$ python3 -q
>>> import numpy as np
>>> np.set_printoptions(suppress=True, linewidth=140)
>>> def rnd(a):
...     return np.round(a, 2) + 0
... 
>>> A = np.loadtxt("layer5.csv", delimiter=",")
>>> print(rnd(A))
[[ 0.65 -0.4   0.19 -0.4   0.24  0.19 -0.35]
 [-0.4   0.53  0.22 -0.47  0.28  0.22 -0.4 ]
 [ 0.19  0.22  0.9   0.22 -0.13 -0.1   0.19]
 [-0.4  -0.47  0.22  0.53  0.28  0.22 -0.4 ]
 [ 0.24  0.28 -0.13  0.28  0.83 -0.13  0.24]
 [ 0.19  0.22 -0.1   0.22 -0.13  0.9   0.19]
 [-0.35 -0.4   0.19 -0.4   0.24  0.19  0.65]]
>>> print(rnd(A.T @ A))
[[1. 0. 0. 0. 0. 0. 0.]
 [0. 1. 0. 0. 0. 0. 0.]
 [0. 0. 1. 0. 0. 0. 0.]
 [0. 0. 0. 1. 0. 0. 0.]
 [0. 0. 0. 0. 1. 0. 0.]
 [0. 0. 0. 0. 0. 1. 0.]
 [0. 0. 0. 0. 0. 0. 1.]]
>>> vals, evecs = np.linalg.eigh(A)
>>> print(rnd(np.linalg.eigvalsh(A @ A)))
[1. 1. 1. 1. 1. 1. 1.]
>>> print(rnd(evecs.T @ evecs))
[[1. 0. 0. 0. 0. 0. 0.]
 [0. 1. 0. 0. 0. 0. 0.]
 [0. 0. 1. 0. 0. 0. 0.]
 [0. 0. 0. 1. 0. 0. 0.]
 [0. 0. 0. 0. 1. 0. 0.]
 [0. 0. 0. 0. 0. 1. 0.]
 [0. 0. 0. 0. 0. 0. 1.]]
>>> print(rnd(np.linalg.eigvalsh(A + 4 * np.eye(7))))
[3. 5. 5. 5. 5. 5. 5.]
>>> print(np.unique(vals.round(6) + 0, return_counts=True)[1])
[1 6]
>>> x0 = np.array([3, 0, 2, 1, 0, -1, -1])
>>> a = np.maximum(A @ x0, 0)
>>> print(rnd(A * (a > 1e-9)[:, None]))
[[ 0.65 -0.4   0.19 -0.4   0.24  0.19 -0.35]
 [ 0.    0.    0.    0.    0.    0.    0.  ]
 [ 0.19  0.22  0.9   0.22 -0.13 -0.1   0.19]
 [ 0.    0.    0.    0.    0.    0.    0.  ]
 [ 0.24  0.28 -0.13  0.28  0.83 -0.13  0.24]
 [ 0.    0.    0.    0.    0.    0.    0.  ]
 [ 0.    0.    0.    0.    0.    0.    0.  ]]
>>> print(rnd(A.T @ a))
[ 1.98 -0.12  2.55 -0.12  0.71  0.06 -0.11]
>>> print(rnd(a))
[2.09 0.   2.49 0.   0.63 0.   0.  ]
>>> W0 = np.array([[-2, -2, 2], [2, 1, -1], [0, -1, 1]])
>>> # looks like rank 2
>>> out = np.array([[1, 1], [2, -2]])
>>> C = np.kron(out, W0)
>>> print(C.shape)
(6, 6)
>>> print(C)
[[-2 -2  2 -2 -2  2]
 [ 2  1 -1  2  1 -1]
 [ 0 -1  1  0 -1  1]
 [-4 -4  4  4  4 -4]
 [ 4  2 -2 -4 -2  2]
 [ 0 -2  2  0  2 -2]]
>>> print(rnd(W0 @ np.linalg.pinv(W0) @ W0))
[[-2. -2.  2.]
 [ 2.  1. -1.]
 [ 0. -1.  1.]]
>>> rng = np.random.default_rng(334089)
>>> labels = rng.permutation(3)
>>> print(labels)
[1 0 2]
>>> out = W0[labels][:, labels]
>>> print(np.allclose(out, W0))
False
>>> print(np.diag(out))
[ 1 -2  1]
